$ python -q
>>> import numpy as np
>>> np.set_printoptions(suppress=True, linewidth=160)
>>> rnd = lambda a: np.round(a, 3) + 0
>>> K = np.load("arr.npy")
>>> print(K)
[[-2.7  2.7 -5.7 -4.5]
 [-1.2  1.1  0.2  0.4]
 [-0.1  0.  -0.2  0.1]
 [ 0.3 -0.4  0.6  2.2]
 [-2.1  1.3  0.1  0.9]
 [ 1.1  0.2  0.7  1. ]
 [ 1.4 -0.2  0.7  0.9]
 [-1.3  0.1 -0.6 -1.6]
 [ 0.3  0.6  0.5  0.3]
 [-0.3  0.4  0.   0.2]
 [-1.3  0.1  1.1  0.1]
 [ 1.   0.6  1.  -0.7]]
>>> # row 0 dominates
>>> ang = np.radians(30)
>>> r_ = np.eye(4)
>>> r_[2, 2] = r_[3, 3] = np.cos(ang)
>>> r_[2, 3], r_[3, 2] = -np.sin(ang), np.sin(ang)
>>> print(rnd(r_))
[[ 1.     0.     0.     0.   ]
 [ 0.     1.     0.     0.   ]
 [ 0.     0.     0.866 -0.5  ]
 [ 0.     0.     0.5    0.866]]
>>> out = K @ r_.T
>>> print(rnd(np.abs(out - K).max(axis=0)))
[0.    0.    3.014 2.247]
>>> print(rnd(np.linalg.det(r_)), rnd(np.trace(r_)))
1.0 3.732
>>> print(np.allclose(K @ K.T, out @ out.T))
True
>>> d = np.linalg.norm(K[:, None] - K[None], axis=-1)
>>> print(np.linalg.matrix_rank(d ** 2))
6
>>> print(d.shape)
(12, 12)
>>> print((d + 1e9 * np.eye(12)).round(6).argmin(axis=1))
[7 4 9 5 1 6 5 2 9 2 1 8]
>>> Ac = K - K.mean(axis=0)
>>> evecs = np.linalg.svd(Ac)[2][:1]
>>> out = Ac - Ac @ evecs.T @ evecs
>>> print(rnd(np.cov(Ac @ evecs.T, rowvar=False)))
7.015
>>> print(np.linalg.norm(out, axis=1).round(6).argmax())
4
>>> C = K[[9, 4]].astype(float)
>>> for _ in range(7):
...     lab = np.linalg.norm(K[:, None] - C, axis=-1).argmin(axis=1)
...     C = np.array([K[lab == j].mean(axis=0) for j in range(2)])
... 
>>> print(lab)
[1 0 0 0 0 0 0 0 0 0 0 0]
>>> print(np.bincount(lab))
[11  1]
>>> print(np.abs(C[1] - C[0]).argmax())
2
>>> gram = np.cov(K, rowvar=False)
>>> print(rnd(np.corrcoef(K.T)))
[[ 1.    -0.696  0.636  0.568]
 [-0.696  1.    -0.797 -0.728]
 [ 0.636 -0.797  1.     0.858]
 [ 0.568 -0.728  0.858  1.   ]]
>>> print(rnd(gram))
[[ 1.724 -0.77   1.522  1.253]
 [-0.77   0.71  -1.224 -1.03 ]
 [ 1.522 -1.224  3.321  2.625]
 [ 1.253 -1.03   2.625  2.821]]
>>> print(np.argwhere(np.triu(np.abs(np.corrcoef(K.T)) > 0.8, 1)))
[[2 3]]
>>> print(gram.shape)
(4, 4)
>>> print(np.argsort(-K.std(axis=0).round(6), kind="stable"))
[2 3 0 1]
>>> print(rnd(np.linalg.eigvalsh(gram)[::-1]))
[7.015 0.947 0.421 0.193]
>>> mat = np.load("mat.npy")
>>> print(mat)
[[0 0 0]
 [0 9 0]
 [0 0 0]]
>>> Uu, s, vt = np.linalg.svd(mat)
>>> print(s)
[9. 0. 0.]
>>> out = Uu[:, :1] @ np.diag(s[:1]) @ vt[:1]
>>> print(rnd(np.linalg.norm(mat - out, 2)), s[1])
0.0 0.0
>>> print(np.linalg.matrix_rank(mat, rtol=0.05))
1
